$ python3 -q
>>> import numpy as np
>>> np.set_printoptions(precision=2, suppress=True, linewidth=160)
>>> M = np.array([[-0.1, 0.8, -0.6, -0.8],
...     [-0.06, 0.7, -0.6, -0.78],
...     [0.1, -0.3, 0.7, 1.3]])
>>> M.sum(axis=1)
array([-0.7 , -0.74,  1.8 ])
>>> np.diff(M, axis=0)
array([[ 0.04, -0.1 ,  0.  ,  0.02],
       [ 0.16, -1.  ,  1.3 ,  2.08]])
>>> np.linalg.matrix_rank(M)
np.int64(3)
>>> M[3]
Traceback (most recent call last):
  File "<python-input-6>", line 1, in <module>
    M[3]
    ~^^^
IndexError: index 3 is out of bounds for axis 0 with size 3
>>> M.sum(axis=0)
array([-0.06,  1.2 , -0.5 , -0.28])
>>> np.abs(M).max()
np.float64(1.3)
>>> U, sv, VT = np.linalg.svd(M)
>>> sv
array([2.26, 0.53, 0.04])
>>> B = U[:, :2] @ np.diag(sv[:2]) @ VT[:2]
>>> np.round(np.linalg.norm(M - B) / np.linalg.norm(M), 2)
np.float64(0.02)
>>> A = np.load("out6.npy")
>>> A
array([[1, 0, 0],
       [0, 0, 0],
       [0, 0, 0]])
>>> np.round(np.linalg.norm(M, 2) / np.linalg.norm(M), 2)
np.float64(0.97)
>>> np.argsort(-np.linalg.norm(M, axis=0).round(6), kind="stable")[:3]
array([3, 1, 2])
>>> [round(float(x), 2) for x in np.linalg.svd(M, compute_uv=False)[:3]]
[2.26, 0.53, 0.04]
>>> U, sv, VT = np.linalg.svd(A)
>>> sv
array([1., 0., 0.])
>>> B = U[:, :1] @ np.diag(sv[:1]) @ VT[:1]
>>> np.linalg.matrix_rank(A, rtol=0.05)
np.int64(1)
>>> B
array([[1., 0., 0.],
       [0., 0., 0.],
       [0., 0., 0.]])
>>> np.round(np.linalg.norm(A - B, 2), 2), sv[1]
(np.float64(0.0), np.float64(0.0))
>>> np.linalg.matrix_rank(B)
np.int64(1)
>>> np.abs(A - B).max()
np.float64(0.0)
